% python3 -q
>>> import numpy as np
>>> import numpy.linalg as la
>>> np.set_printoptions(suppress=True, linewidth=140)
>>> M2 = np.array([[3], [2], [-3], [-2], [2]])
>>> C = np.array([[4, 2, 4, 7, 5]])
>>> rng = np.random.default_rng(23)
>>> A = M2 @ C + 0.02 * rng.normal(size=(5, 5))
>>> print(A.round(3))
[[ 12.011   6.004  11.999  20.954  15.009]
 [  7.957   4.018   8.012  14.017  10.017]
 [-11.994  -6.011 -12.006 -20.97  -15.012]
 [ -8.005  -4.014  -8.01  -14.006  -9.995]
 [  7.994   3.993   7.988  14.002   9.973]]
>>> u = np.array([-2, 0])
>>> print(np.round(np.cross(A[4, :3], A[2, :3]), 3))
[ 0.072  0.174 -0.159]
>>> print(np.round(np.polyval(u, A[4]), 3))
[-15.988  -7.986 -15.975 -28.004 -19.946]
>>> print(np.round(np.convolve(A[4], u), 3))
[-15.988  -7.986 -15.975 -28.004 -19.946   0.   ]
>>> U, sigma, VT = la.svd(A)
>>> print(np.argmax(sigma[:-1] / (sigma[1:] + 1e-6)) + 1)
1
>>> M2 = U[:, :1] @ np.diag(sigma[:1]) @ VT[:1]
>>> print(np.round(np.abs(A - M2).max(), 3))
0.044
>>> print(la.matrix_rank(M2))
1
>>> print(la.matrix_rank(A, rtol=0.05))
1
>>> J = np.load("layer18.npy")
>>> print(J)
[[36  6 24  6 24 36  6 24 30 30]
 [ 6  1  4  1  4  6  1  4  5  5]
 [24  4 16  4 16 24  4 16 20 20]
 [ 6  1  4  1  4  6  1  4  5  5]
 [24  4 16  4 16 24  4 16 20 20]
 [36  6 24  6 24 36  6 24 30 30]
 [ 6  1  4  1  4  6  1  4  5  5]
 [24  4 16  4 16 24  4 16 20 20]
 [30  5 20  5 20 30  5 20 25 25]
 [30  5 20  5 20 30  5 20 25 25]]
>>> r = la.matrix_rank(J)
>>> print(r)
1
>>> null = la.svd(J)[2][r:].T
>>> print(la.matrix_rank(J.T @ J), la.matrix_rank(J @ J.T))
1 1
>>> print(np.allclose(J @ null, 0))
True
>>> print([int(la.matrix_rank(J[:i])) for i in range(1, len(J) + 1)])
[1, 1, 1, 1, 1, 1, 1, 1, 1, 1]
>>> M = np.load("test12.npy")
>>> print(M)
[[-122.004  -99.205  159.02  -119.843  120.8     99.711]
 [-118.8    -98.953  160.304 -119.57   119.814   99.37 ]
 [-121.184 -100.028  160.152 -121.312  120.372  100.025]
 [-118.47   -99.455  160.669 -120.755  119.99    99.989]
 [-119.887  -99.841  163.277 -119.225  121.048  100.696]
 [-122.111 -101.752  159.589 -123.131  120.402   99.938]
 [-121.36  -101.125  159.754 -118.931  118.891   98.504]
 [-119.634 -101.275  160.781 -120.416  120.348  100.003]
 [-119.426 -100.263  160.395 -118.827  120.911   98.015]
 [-119.352 -101.65   161.229 -119.063  119.45    99.687]
 [-120.896  -99.174  160.822 -120.533  120.428  101.069]
 [-119.757  -99.347  160.193 -119.08   120.437   99.61 ]
 [-119.54   -99.312  159.731 -118.193  118.554   99.064]]
>>> cen = M - M.mean(axis=0)
>>> V = la.svd(cen)[2][:1]
>>> M2 = cen - cen @ V.T @ V
>>> print(np.round(M2.std(axis=0), 3))
[0.687 0.891 0.93  0.566 0.691 0.735]
>>> print(np.round((cen @ V.T).std(axis=0), 3))
[1.585]
>>> print(np.round(np.cov(cen @ V.T, rowvar=False), 3))
2.722
>>> cen = M - M.mean(axis=0)
>>> U, sigma, VT = la.svd(cen, full_matrices=False)
>>> print(sigma.round(3))
[5.715 4.369 3.519 2.843 2.144 0.964]
>>> print((np.sign(U[:, 0]) == np.sign(U[0, 0])).astype(int))
[1 0 1 0 0 1 1 1 0 0 1 0 0]
>>> print(np.abs(VT[0]).argmax())
3
>>> print(np.round((sigma ** 2).sum() ** 2 / (sigma ** 4).sum(), 3))
3.615
>>> print(la.matrix_rank(cen))
6
>>> def softmax(z):
...     e = np.exp(z - z.max(axis=-1, keepdims=True))
...     return e / e.sum(axis=-1, keepdims=True)
... 
>>> print(np.round(softmax(M[11] + 3), 3) + 0)
[0. 0. 1. 0. 0. 0.]
>>> print(np.round(softmax(M[11]), 3) + 0)
[0. 0. 1. 0. 0. 0.]
>>> S = M @ M.T / np.sqrt(6)
>>> print(softmax(S)[11] @ M)
[-122.111 -101.752  159.589 -123.131  120.402   99.938]
>>> u, v = M[0], M[8]
>>> print(round(float(u @ v), 3))
88642.86
>>> p = (u @ v) / (u @ u) * u
>>> print(la.matrix_rank(np.outer(u, v)))
1
>>> F = np.loadtxt("case10.csv", delimiter=",")
>>> print(F)
[[ 20.  20.   0.   6.   3.  29.  16. -18.  -6. -11.  -1.  21.]
 [ 31.   4. -31.  21.  24.  58.  30.   3. -17.  -8.   1.  52.]
 [ 43.   1. -27.  12.  27.  54.  34.   3. -27. -17.   5.  51.]
 [ 30.   0. -10.   0.  15.  25.  20.   0. -20. -15.   5.  25.]]
>>> U, sigma, VT = la.svd(F)
>>> V = VT[:(sigma > 1e-8).sum()]
>>> vec = F[3] + -2 * F[2] + rng.integers(2) * np.eye(12)[10]
>>> print(vec)
[-56.  -2.  44. -24. -39. -83. -48.  -6.  34.  19.  -4. -77.]
>>> print(np.allclose(V.T @ V @ vec, vec))
False
>>> print(np.round(np.diag(V.T @ V), 3))
[0.376 0.374 0.268 0.225 0.126 0.419 0.118 0.356 0.234 0.194 0.039 0.271]
>>> feats = np.load("w.npy")
>>> print(feats)
[[-2 -1  3]
 [-1  1  6]
 [ 1  2  5]
 [ 1  2  7]
 [-1  2  4]
 [ 2  1  3]
 [ 1  2  1]
 [-1  0  0]
 [ 1  2  3]
 [ 3  1  0]]
>>> print(feats.sum(axis=0))
[ 4 12 32]
>>> print(feats.sum(axis=1))
[ 0  6  8 10  5  6  4 -1  6  4]
>>> print(np.abs(feats).max())
7
>>> print(feats.mean(axis=0))
[0.4 1.2 3.2]
>>> print(np.unravel_index(np.abs(feats).argmax(), feats.shape))
(np.int64(3), np.int64(2))
>>> print(np.round(la.norm(feats), 3))
14.213
>>> print(feats - feats[0])
[[ 0  0  0]
 [ 1  2  3]
 [ 3  3  2]
 [ 3  3  4]
 [ 1  3  1]
 [ 4  2  0]
 [ 3  3 -2]
 [ 1  1 -3]
 [ 3  3  0]
 [ 5  2 -3]]
>>> vec = np.array([-1, 0, -2, 2, -2, -1])
>>> print((M @ vec).argmax())
6
>>> O, V = la.qr(feats[:, :2])[0], la.qr(feats[:, 2:])[0]
>>> sigma = la.svd(O.T @ V, compute_uv=False)
>>> print(sigma.round(3))
[0.823]
>>> print((sigma > 0.9).sum())
0
>>> print(np.round(np.degrees(np.arccos(sigma.clip(0, 1))), 3))
[34.648]
>>> print(np.round(la.norm(O @ O.T - V @ V.T, 2), 3))
1.0
>>> m1 = np.load("out18.npy")
>>> print(m1)
[[-3. -3. -1.  2.]
 [ 0. -8. -2.  3.]
 [ 0.  4. -2. -3.]
 [ 0. -4. -2. -1.]]
>>> O = m1.astype(float).copy()
>>> for j in range(4):
...     O[:, j] -= O[:, :j] @ (O[:, :j].T @ O[:, j])
...     O[:, j] /= la.norm(O[:, j])
... 
>>> print(np.round(O.T @ O, 3) + 0)
[[1. 0. 0. 0.]
 [0. 1. 0. 0.]
 [0. 0. 1. 0.]
 [0. 0. 0. 1.]]
>>> mat = np.load("arr.npy")
>>> print(mat)
[[ -4.241   2.504  -0.948  -0.804  -8.803]
 [ -2.876   0.696  -1.272  -2.036 -16.441]
 [ -0.715   1.055   1.123   2.433  10.64 ]
 [  0.928   0.053   3.103   4.344  10.792]
 [  0.483  -2.074  -2.61   -4.973 -22.185]
 [  3.425  -2.65   -1.145  -2.315  -1.343]
 [  5.918  -8.022  -7.588 -14.305 -46.086]
 [  3.729  -0.553   1.475   2.315  20.058]
 [  4.359  -3.766  -1.699  -3.769  -6.272]
 [ -0.246  -0.119  -1.003  -1.552  -5.228]
 [  5.107  -3.595  -1.73   -3.726  -3.308]
 [ -2.838  -0.714  -3.988  -6.412 -30.918]
 [ -2.649   0.66   -1.221  -2.011 -16.729]
 [  0.518   0.496   2.33    3.677  12.829]
 [ -1.771   0.729  -0.677  -0.859  -6.807]
 [ -3.695   0.637  -1.731  -2.491 -18.593]
 [  1.169  -1.927  -0.7    -2.025 -11.24 ]
 [  6.27   -4.101   0.084  -1.295   3.258]
 [  1.794  -1.889  -1.9    -3.352  -7.676]
 [ -1.662  -2.814  -8.004 -13.601 -54.986]
 [  1.668  -2.037  -3.575  -6.3   -19.102]
 [  0.498  -0.877  -1.307  -2.414  -8.298]
 [  2.659  -0.366   3.059   4.647  21.494]
 [ -1.642   1.548   1.005   2.261   7.652]
 [ -1.344   0.297  -1.104  -1.729  -9.104]
 [ -0.589   2.535   2.975   5.688  26.871]
 [  1.856  -0.978   0.743   0.659   3.6  ]
 [ -3.663  -0.361  -4.567  -7.295 -34.632]
 [  0.807   0.217  -0.785  -1.063   2.402]
 [  4.52   -2.499   1.13    0.839   9.91 ]
 [ -1.074   0.981  -0.49   -0.267   0.291]
 [  0.88    0.621   2.691   4.604  19.615]
 [ -4.495   3.316  -0.072   0.851  -2.504]
 [  1.072  -0.708   0.648   0.774   3.209]
 [  0.031   0.266   0.163   0.418   3.129]]
>>> print(round(float(la.norm(J[1] - J[4])), 3))
39.459
>>> print(round(la.norm(J) ** 2 / la.norm(J, 2) ** 2, 3))
1.0
>>> print(round(la.norm(J, "nuc"), 3))
173.0
